% python3 -q
>>> import numpy as np
>>> np.set_printoptions(precision=2, suppress=True, linewidth=200)
>>> tidy = lambda a: np.round(a, 2) + 0
>>> E = np.array([[-6, -6, -1], [-6, 0, 0], [-1, 0, -4]])
>>> # symmetric, so the eigenvalues are real
>>> O, Rm = np.linalg.qr(E)
>>> O.shape, Rm.shape
((3, 3), (3, 3))
>>> tidy(O)
array([[-0.7 ,  0.71,  0.  ],
       [-0.7 , -0.69, -0.16],
       [-0.12, -0.12,  0.99]])
>>> tidy(np.abs(np.diag(Rm)))
array([8.54, 4.27, 3.95])
>>> rng = np.random.default_rng(570907)
>>> z = rng.permutation(3)
>>> z
array([0, 2, 1])
>>> A2 = E[z][:, z]
>>> A2
array([[-6, -1, -6],
       [-1, -4,  0],
       [-6,  0,  0]])
>>> np.allclose(A2, E)
False
>>> tidy(np.linalg.det(A2)), tidy(np.linalg.det(E[z]))
(np.float64(144.0), np.float64(-144.0))
>>> ev, V = np.linalg.eigh(E)
>>> tidy(np.abs(V[:, -1]))
array([0.53, 0.85, 0.07])
>>> (ev > 1e-8).sum(), (ev < -1e-8).sum()
(np.int64(1), np.int64(2))
>>> np.abs(V[:, -1]).round(6).argmax()
np.int64(1)
>>> tidy(V.T @ E @ V)
array([[-9.83,  0.  ,  0.  ],
       [ 0.  , -3.91,  0.  ],
       [ 0.  ,  0.  ,  3.74]])
>>> ev, V = np.linalg.eig(E)
>>> tidy(np.prod(ev))
np.float64(144.0)
>>> tidy(ev)
array([ 3.74, -9.83, -3.91])
>>> tidy(np.sort(np.linalg.eigvals(E.T)))
array([-9.83, -3.91,  3.74])
>>> f = np.array([-2, 6])
>>> F = f[np.abs(np.subtract.outer(np.arange(2), np.arange(2)))]
>>> F
array([[-2,  6],
       [ 6, -2]])
>>> ev, V = np.linalg.eigh(F)
>>> vec = np.array([2, 3])
>>> tidy(V * np.abs(ev) @ V.T)
array([[ 6., -2.],
       [-2.,  6.]])
>>> tidy(np.linalg.eigvalsh(F[1:, 1:]))
array([-2.])
>>> tidy(vec @ F @ vec / (vec @ vec)), ev[0], ev[-1]
(np.float64(3.54), np.float64(-8.0), np.float64(4.0))
>>> np.abs(F).sum(axis=1).max(), np.abs(ev).max()
(np.int64(8), np.float64(8.0))
>>> tidy(V * np.maximum(ev, 0) @ V.T)
array([[2., 2.],
       [2., 2.]])
